In [1]: import numpy as np

In [2]: np.set_printoptions(suppress=True, linewidth=140)

In [3]: A = np.load("m.npy")

In [4]: A
Out[4]: 
array([[-32., -34.,  -6.,  25.],
       [ 50.,  52.,   6., -38.],
       [ 37.,  34.,  11., -25.],
       [ 26.,  26.,   0., -21.]])

In [5]: print(round(np.linalg.norm(A, 2) / np.linalg.norm(A), 1))
1.0

In [6]: np.argsort(-np.linalg.norm(A, axis=0).round(6), kind="stable")[:3]
Out[6]: array([1, 0, 3])

In [7]: np.round(np.abs(np.linalg.svd(A)[2][-1]), 1)
Out[7]: array([0.4, 0.3, 0.2, 0.8])

In [8]: [round(float(x), 1) for x in np.linalg.svd(A, compute_uv=False)[:3]]
Out[8]: [120.5, 7.6, 2.1]

In [9]: Uu, s, VT = np.linalg.svd(A)

In [10]: np.argmax(s[:-1] / (s[1:] + 1e-6)) + 1
Out[10]: np.int64(1)

In [11]: print(s.round(1))
[120.5   7.6   2.1   0.8]

In [12]: B = Uu[:, :1] @ np.diag(s[:1]) @ VT[:1]

In [13]: print(round(np.abs(A - B).max(), 1))
5.4

In [14]: np.round(np.linalg.norm(A - B) / np.linalg.norm(A), 1)
Out[14]: np.float64(0.1)

In [15]: np.round(np.linalg.norm(A - B, 2), 1), np.round(s[1], 1)
Out[15]: (np.float64(7.6), np.float64(7.6))

In [16]: ang = np.radians(60)

In [17]: Rm = np.eye(4)

In [18]: Rm[1, 1] = Rm[2, 2] = np.cos(ang)

In [19]: Rm[1, 2], Rm[2, 1] = -np.sin(ang), np.sin(ang)

In [20]: Rm.round(1)
Out[20]: 
array([[ 1. ,  0. ,  0. ,  0. ],
       [ 0. ,  0.5, -0.9,  0. ],
       [ 0. ,  0.9,  0.5,  0. ],
       [ 0. ,  0. ,  0. ,  1. ]])

In [21]: B = A @ Rm.T

In [22]: np.allclose(A @ A.T, B @ B.T)
Out[22]: True

In [23]: print(round(np.linalg.det(Rm), 1), np.trace(Rm))
1.0 3.0

In [24]: np.allclose(np.linalg.norm(A, axis=1), np.linalg.norm(B, axis=1))
Out[24]: True

In [25]: np.round(np.linalg.svd(A, compute_uv=False), 1), np.round(np.linalg.svd(B, compute_uv=False), 1)
Out[25]: (array([120.5,   7.6,   2.1,   0.8]), array([120.5,   7.6,   2.1,   0.8]))
